$ ipython --no-banner

In [1]: import numpy as np

In [2]: from numpy import linalg as LA

In [3]: np.set_printoptions(precision=2, suppress=True, linewidth=100, legacy="1.25")

In [4]: M = np.load("dump.npy")

In [5]: M
Out[5]: 
array([[0.03, 0.03, 0.09, 0.03, 0.09, 0.09, 0.03, 0.03],
       [0.03, 0.03, 0.09, 0.03, 0.09, 0.09, 0.03, 0.03],
       [0.09, 0.09, 0.28, 0.09, 0.28, 0.28, 0.09, 0.09],
       [0.03, 0.03, 0.09, 0.03, 0.09, 0.09, 0.03, 0.03],
       [0.09, 0.09, 0.28, 0.09, 0.28, 0.28, 0.09, 0.09],
       [0.09, 0.09, 0.28, 0.09, 0.28, 0.28, 0.09, 0.09],
       [0.03, 0.03, 0.09, 0.03, 0.09, 0.09, 0.03, 0.03],
       [0.03, 0.03, 0.09, 0.03, 0.09, 0.09, 0.03, 0.03]])

In [6]: U, sv, VT = LA.svd(M)

In [7]: np.argmax(sv[:-1] / (sv[1:] + 1e-6)) + 1
Out[7]: 1

In [8]: sv.round(2) + 0
Out[8]: array([1., 0., 0., 0., 0., 0., 0., 0.])

In [9]: B = U[:, :1] @ np.diag(sv[:1]) @ VT[:1]

In [10]: np.round(LA.norm(M - B) / LA.norm(M), 2)
Out[10]: 0.0

In [11]: LA.matrix_rank(M, rtol=0.05)
Out[11]: 1

In [12]: np.argsort(-LA.norm(M, axis=0).round(6), kind="stable")[:3]
Out[12]: array([2, 4, 5])

In [13]: w, V = LA.eigh(M)

In [14]: vec = np.array([5, -2, -2, 4, 5, 0, -2, 2])

In [15]: np.round(LA.eigvalsh(M[1:, 1:]), 2) + 0
Out[15]: array([0.  , 0.  , 0.  , 0.  , 0.  , 0.  , 0.97])

In [16]: vec @ M @ vec
Out[16]: 8.0

In [17]: round(vec @ M @ vec / (vec @ vec), 2), round(float(w[0]), 2), w[-1]
Out[17]: (0.1, -0.0, 1.0)

In [18]: vec = np.array([2, 2, 2, 2, 1, 1, 0, 0])

In [19]: M @ M @ vec
Out[19]: array([0.56, 0.56, 1.69, 0.56, 1.69, 1.69, 0.56, 0.56])

In [20]: M @ vec
Out[20]: array([0.56, 0.56, 1.69, 0.56, 1.69, 1.69, 0.56, 0.56])

In [21]: LA.eigvalsh(2 * M - np.eye(8))
Out[21]: array([-1., -1., -1., -1., -1., -1., -1.,  1.])

In [22]: np.trace(M)
Out[22]: 1.0

In [23]: E = np.loadtxt("case4.csv", delimiter=",")

In [24]: E
Out[24]: 
array([[0., 0., 0., 1.],
       [0., 0., 2., 0.],
       [0., 0., 0., 1.],
       [0., 0., 0., 0.]])

In [25]: # rank 2

In [26]: U, sv, VT = LA.svd(E)

In [27]: sv
Out[27]: array([2.  , 1.41, 0.  , 0.  ])

In [28]: B = U[:, :2] @ np.diag(sv[:2]) @ VT[:2]

In [29]: round(float(LA.norm(E - B) / LA.norm(E)), 2)
Out[29]: 0.0

In [30]: B
Out[30]: 
array([[0., 0., 0., 1.],
       [0., 0., 2., 0.],
       [0., 0., 0., 1.],
       [0., 0., 0., 0.]])

In [31]: rng = np.random.default_rng(3132)

In [32]: labels = rng.permutation(4)

In [33]: labels
Out[33]: array([0, 2, 3, 1])

In [34]: B = E[labels][:, labels]

In [35]: np.sort(np.abs(LA.eigvals(B)))
Out[35]: array([0., 0., 0., 0.])

In [36]: np.round(LA.det(B), 2), np.round(LA.det(E[labels]), 2)
Out[36]: (0.0, 0.0)

In [37]: B
Out[37]: 
array([[0., 0., 1., 0.],
       [0., 0., 1., 0.],
       [0., 0., 0., 0.],
       [0., 2., 0., 0.]])

In [38]: B = np.array([[0, 1], [0, 0]])

In [39]: C = np.kron(B, E)

In [40]: LA.matrix_rank(C)
Out[40]: 2

In [41]: round(float(LA.norm(C, 2)), 2), round(LA.norm(B, 2) * LA.norm(E, 2), 2)
Out[41]: (2.0, 2.0)

In [42]: w, V = LA.eigvalsh(M)
Traceback (most recent call last):
  Cell In[42], line 1
    w, V = LA.eigvalsh(M)
ValueError: too many values to unpack (expected 2)


In [43]: w, V = LA.eigh(M)

In [44]: np.round(LA.eigvalsh(M @ M), 2) + 0
Out[44]: array([0., 0., 0., 0., 0., 0., 0., 1.])

In [45]: np.round(V.T @ V, 2) + 0
Out[45]: 
array([[1., 0., 0., 0., 0., 0., 0., 0.],
       [0., 1., 0., 0., 0., 0., 0., 0.],
       [0., 0., 1., 0., 0., 0., 0., 0.],
       [0., 0., 0., 1., 0., 0., 0., 0.],
       [0., 0., 0., 0., 1., 0., 0., 0.],
       [0., 0., 0., 0., 0., 1., 0., 0.],
       [0., 0., 0., 0., 0., 0., 1., 0.],
       [0., 0., 0., 0., 0., 0., 0., 1.]])

In [46]: (w > 1e-8).sum(), (w < -1e-8).sum()
Out[46]: (1, 0)

In [47]: B = np.array([[7, 6], [9, 5], [4, 1], [9, 7], [9, 8], [5, 2], [6, 3]])

In [48]: F = np.block([[np.zeros((7, 7)), B], [B.T, np.zeros((2, 2))]])

In [49]: F
Out[49]: 
array([[0., 0., 0., 0., 0., 0., 0., 7., 6.],
       [0., 0., 0., 0., 0., 0., 0., 9., 5.],
       [0., 0., 0., 0., 0., 0., 0., 4., 1.],
       [0., 0., 0., 0., 0., 0., 0., 9., 7.],
       [0., 0., 0., 0., 0., 0., 0., 9., 8.],
       [0., 0., 0., 0., 0., 0., 0., 5., 2.],
       [0., 0., 0., 0., 0., 0., 0., 6., 3.],
       [7., 9., 4., 9., 9., 5., 6., 0., 0.],
       [6., 5., 1., 7., 8., 2., 3., 0., 0.]])

In [50]: # symmetric, so the eigenvalues are real

In [51]: labels = rng.permutation(9)

In [52]: labels
Out[52]: array([8, 3, 5, 0, 4, 1, 6, 7, 2])

In [53]: B = F[labels][:, labels]

In [54]: np.trace(B)
Out[54]: 0.0

In [55]: np.allclose(B, F)
Out[55]: False

In [56]: round(LA.det(B), 2), np.round(LA.det(F[labels]), 2)
Out[56]: (0.0, 0.0)

In [57]: np.diag(B)
Out[57]: array([0., 0., 0., 0., 0., 0., 0., 0., 0.])

In [58]: B
Out[58]: 
array([[0., 7., 2., 6., 8., 5., 3., 0., 1.],
       [7., 0., 0., 0., 0., 0., 0., 9., 0.],
       [2., 0., 0., 0., 0., 0., 0., 5., 0.],
       [6., 0., 0., 0., 0., 0., 0., 7., 0.],
       [8., 0., 0., 0., 0., 0., 0., 9., 0.],
       [5., 0., 0., 0., 0., 0., 0., 9., 0.],
       [3., 0., 0., 0., 0., 0., 0., 6., 0.],
       [0., 9., 5., 7., 9., 9., 6., 0., 4.],
       [1., 0., 0., 0., 0., 0., 0., 4., 0.]])

In [59]: U, sv, VT = LA.svd(F)

In [60]: V = VT[:(sv > 1e-8).sum()]

In [61]: vec = F[0] + -1 * F[5] + rng.integers(2) * np.eye(9)[5]

In [62]: vec
Out[62]: array([0., 0., 0., 0., 0., 1., 0., 2., 4.])

In [63]: round(float(LA.norm(vec - V.T @ V @ vec)), 2)
Out[63]: 0.88

In [64]: np.diag(V.T @ V)
Out[64]: array([0.24, 0.33, 0.28, 0.27, 0.47, 0.23, 0.19, 1.  , 1.  ])

In [65]: np.round(V.T @ V, 2) + 0
Out[65]: 
array([[ 0.24,  0.06, -0.08,  0.24,  0.33, -0.03,  0.01,  0.  ,  0.  ],
       [ 0.06,  0.33,  0.26,  0.15,  0.06,  0.25,  0.25,  0.  ,  0.  ],
       [-0.08,  0.26,  0.28, -0.01, -0.14,  0.25,  0.22,  0.  ,  0.  ],
       [ 0.24,  0.15, -0.01,  0.27,  0.33,  0.03,  0.08,  0.  ,  0.  ],
       [ 0.33,  0.06, -0.14,  0.33,  0.47, -0.08, -0.01,  0.  ,  0.  ],
       [-0.03,  0.25,  0.25,  0.03, -0.08,  0.23,  0.21,  0.  ,  0.  ],
       [ 0.01,  0.25,  0.22,  0.08, -0.01,  0.21,  0.19,  0.  ,  0.  ],
       [ 0.  ,  0.  ,  0.  ,  0.  ,  0.  ,  0.  ,  0.  ,  1.  ,  0.  ],
       [ 0.  ,  0.  ,  0.  ,  0.  ,  0.  ,  0.  ,  0.  ,  0.  ,  1.  ]])

In [66]: LA.matrix_rank(np.vstack([F, vec]))
Out[66]: 5

In [67]: A = np.array([[-1, 1, -5, 0, 2, 2, 2, 0],
    ...:     [4, -1, 1, 1, -5, 2, -2, 3],
    ...:     [1, 2, 2, 3, 5, 2, 4, 2],
    ...:     [4, 2, 0, -5, -3, -3, 4, 0]])

In [68]: T = np.stack([A, -3 * A, A[::-1]])

In [69]: LA.matrix_rank(T.reshape(3, -1))
Out[69]: 2

In [70]: LA.norm(T, axis=(1, 2))
Out[70]: array([15.68, 47.05, 15.68])

In [71]: np.einsum("bij,cij->bc", T, T)
Out[71]: 
array([[ 246, -738,  -44],
       [-738, 2214,  132],
       [ -44,  132,  246]])

In [72]: LA.matrix_rank(T)
Out[72]: array([4, 4, 4])

In [73]: T.shape
Out[73]: (3, 4, 8)

In [74]: B = A / np.sqrt((A ** 2).mean(axis=1, keepdims=True))

In [75]: LA.matrix_rank(B) == LA.matrix_rank(A)
Out[75]: True

In [76]: LA.norm(B, axis=1)
Out[76]: array([2.83, 2.83, 2.83, 2.83])

In [77]: LA.matrix_rank(A - A.mean(axis=1, keepdims=True))
Out[77]: 4
